$ python -q
>>> import numpy as np
>>> np.set_printoptions(suppress=True, linewidth=160)
>>> def rnd(a):
...     return np.round(a, 2) + 0
... 
>>> m1 = 0.2 ** np.abs(np.subtract.outer(np.arange(3), np.arange(3)))
>>> print(rnd(m1))
[[1.   0.2  0.04]
 [0.2  1.   0.2 ]
 [0.04 0.2  1.  ]]
>>> # symmetric
>>> x0 = np.array([2, 2, 1])
>>> rhs = m1 @ x0
>>> print(rhs)
[2.44 2.6  1.48]
>>> print(rnd(np.linalg.solve(m1, rhs)))
[2. 2. 1.]
>>> print(rnd(np.linalg.solve(m1.T, m1[0])))
[1. 0. 0.]
>>> vals, V = np.linalg.eig(m1)
>>> print(rnd(np.prod(vals)))
0.92
>>> print(rnd(vals))
[1.3  0.96 0.74]
>>> x0 = np.array([0, 1, 1])
>>> print(m1 @ np.ones(3))
[1.24 1.4  1.24]
>>> print((m1 @ x0).argmax())
1
>>> print(rnd(np.einsum("ij,j->i", m1, x0)))
[0.24 1.2  1.2 ]
>>> q = m1.astype(float).copy()
>>> for j in range(3):
...     q[:, j] -= q[:, :j] @ (q[:, :j].T @ q[:, j])
...     q[:, j] /= np.linalg.norm(q[:, j])
... 
>>> print(rnd(q.T @ q))
[[1. 0. 0.]
 [0. 1. 0.]
 [0. 0. 1.]]
>>> print(rnd(q))
[[ 0.98 -0.2   0.  ]
 [ 0.2   0.96 -0.2 ]
 [ 0.04  0.19  0.98]]
>>> print(rnd(q.T @ m1))
[[1.02 0.4  0.12]
 [0.   0.96 0.38]
 [0.   0.   0.94]]
>>> W = np.array([[5, -4, -5, 4, 2, 0], [-4, 4, 0, 4, -4, -2], [5, -1, -2, -3, 0, -1]])
>>> b = np.array([0, 0, 0, -2, -2, -1])
>>> act = np.maximum(m1 @ W + b, 0)
>>> print(rnd((act > 0).mean(axis=0)))
[0.67 0.33 0.   0.67 0.   0.  ]
>>> print(rnd(act))
[[4.4  0.   0.   2.68 0.   0.  ]
 [0.   3.   0.   2.2  0.   0.  ]
 [4.4  0.   0.   0.   0.   0.  ]]
>>> print(np.linalg.matrix_rank(act))
3
>>> print((act > 0).astype(int))
[[1 0 0 1 0 0]
 [0 1 0 1 0 0]
 [1 0 0 0 0 0]]
>>> Z = np.array([[2, 0], [2, 1], [0, 0], [2, 1], [1, 2], [1, 0]])
>>> print(W @ Z)
[[12  4]
 [ 2  0]
 [ 1 -4]]
>>> print((act @ Z).round(6).argmax(axis=1))
[0 0 0]
>>> mat = np.loadtxt("run14.csv", delimiter=",")
>>> print(mat)
[[ 1.31 -0.94 -2.53]
 [-2.65  1.21 -0.72]
 [ 0.12  0.61  2.93]
 [-1.46 -2.61 -0.27]
 [-1.11  2.43  1.36]
 [-2.43 -1.71 -0.4 ]
 [ 1.33  0.23  2.68]
 [-1.13 -2.73 -0.52]
 [-1.   -1.35  2.48]
 [ 0.7  -0.89  2.78]
 [-0.2   2.75 -1.17]
 [ 1.26  0.55  2.66]
 [-1.15  2.18 -1.71]
 [-1.33 -0.42  2.66]
 [ 1.62  2.53  0.05]
 [ 2.12  1.25 -1.71]
 [ 2.85  0.91 -0.27]]
>>> Ac = (mat - mat.mean(axis=0)) / mat.std(axis=0)
>>> print(rnd(Ac.std(axis=0)))
[1. 1. 1.]
>>> b = np.linalg.lstsq(np.delete(Ac, 1, axis=1), Ac[:, 1])[0]
>>> print(np.abs(b).argmax())
0
>>> print(rnd(b))
[ 0.28 -0.13]
